$ python3 -q
>>> import numpy as np
>>> np.set_printoptions(precision=2, suppress=True, linewidth=140, legacy="1.25")
>>> arr = np.load("w.npy")
>>> arr
array([[15,  4, 14],
       [ 0,  0,  0],
       [ 0,  0,  3],
       [25, 16, 12],
       [19,  8, 14],
       [36, 22, 17],
       [ 0,  0,  3],
       [ 0,  2,  0],
       [26, 16, 13],
       [31, 20, 14],
       [12,  4, 11],
       [27, 20, 10],
       [35, 22, 16],
       [25, 22,  6],
       [ 3,  6,  0],
       [ 6,  6,  3],
       [23, 18,  8],
       [23, 18,  8],
       [26, 16, 13],
       [33, 20, 16],
       [ 0,  0,  4],
       [21, 14, 10],
       [17, 14,  6],
       [33, 18, 18],
       [ 0,  2,  0],
       [ 6,  4,  5],
       [ 0,  0,  0],
       [17, 10, 10],
       [ 6, 10,  0],
       [14,  4, 13],
       [30, 14, 19],
       [34, 22, 15],
       [ 0,  0,  1],
       [ 4,  8,  0],
       [ 0,  0,  0],
       [ 0,  0,  0],
       [37, 20, 20],
       [25, 14, 14],
       [ 0,  0,  0],
       [ 0,  2,  0],
       [12,  4, 11],
       [ 5,  4,  4],
       [ 1,  0,  4],
       [ 0,  0,  7]])
>>> # row 6 repeats row 2
>>> gram = np.cov(arr, rowvar=False)
>>> gram.shape
(3, 3)
>>> arr.std(axis=0)
array([12.98,  8.06,  6.36])
>>> np.polyfit(arr[:, 0], arr[:, 2], 1)
array([0.44, 1.5 ])
>>> gram
array([[172.38, 101.  ,  75.92],
       [101.  ,  66.48,  37.58],
       [ 75.92,  37.58,  41.39]])
>>> np.argsort(-arr.std(axis=0).round(6), kind="stable")
array([0, 1, 2])
>>> np.linalg.eigvalsh(gram)[::-1]
array([265.31,  14.47,   0.47])
>>> D = np.linalg.norm(arr[:, None] - arr[None], axis=-1)
>>> (D + 1e9 * np.eye(44)).round(6).argmin(axis=1)
array([29, 26,  6,  8, 27, 12,  2, 24, 18, 19, 40,  3,  5, 11, 33, 41, 17, 16,  8, 31,  2,  3, 21, 19,  7, 41,  1,  4, 33,  0, 23, 12,  1,
       14,  1,  1,  5,  8,  1,  7, 10, 25, 20, 20])
>>> np.flatnonzero(D[5] < D.mean() / 2)
array([ 5,  9, 12, 19, 23, 31, 36])
>>> D.shape
(44, 44)
>>> D[:5, :5]
array([[ 0.  , 20.9 , 19.03, 15.75,  5.66],
       [20.9 ,  0.  ,  3.  , 32.02, 24.92],
       [19.03,  3.  ,  0.  , 31.02, 23.37],
       [15.75, 32.02, 31.02,  0.  , 10.2 ],
       [ 5.66, 24.92, 23.37, 10.2 ,  0.  ]])
>>> D.mean(axis=1).argmax()
36
>>> out = np.c_[arr[:, :2] @ np.array([[2, 1], [0, 2]]), np.array([-2, -1, -1, 0, 0, 3, 2, 2, 1, -3, 2, 2, 2, 2, 0, -2, 0, -1, -2, -2, 0, 0, 0, 1, -3, 0, -3, -2, 3, -2, 2, -1, 1, -2, -1, -1, 2, -2, 2, 2, 2, -3, 1, 1])]
>>> out
array([[30, 23, -2],
       [ 0,  0, -1],
       [ 0,  0, -1],
       [50, 57,  0],
       [38, 35,  0],
       [72, 80,  3],
       [ 0,  0,  2],
       [ 0,  4,  2],
       [52, 58,  1],
       [62, 71, -3],
       [24, 20,  2],
       [54, 67,  2],
       [70, 79,  2],
       [50, 69,  2],
       [ 6, 15,  0],
       [12, 18, -2],
       [46, 59,  0],
       [46, 59, -1],
       [52, 58, -2],
       [66, 73, -2],
       [ 0,  0,  0],
       [42, 49,  0],
       [34, 45,  0],
       [66, 69,  1],
       [ 0,  4, -3],
       [12, 14,  0],
       [ 0,  0, -3],
       [34, 37, -2],
       [12, 26,  3],
       [28, 22, -2],
       [60, 58,  2],
       [68, 78, -1],
       [ 0,  0,  1],
       [ 8, 20, -2],
       [ 0,  0, -1],
       [ 0,  0, -1],
       [74, 77,  2],
       [50, 53, -2],
       [ 0,  0,  2],
       [ 0,  4,  2],
       [24, 20,  2],
       [10, 13, -3],
       [ 2,  1,  1],
       [ 0,  0,  1]])
>>> np.round(np.linalg.norm(out - arr @ np.linalg.lstsq(arr, out)[0], axis=0), 2) + 0
array([ 0.  ,  0.  , 11.84])
>>> np.round(np.linalg.lstsq(arr, out[:, 0])[0], 2) + 0
array([2., 0., 0.])
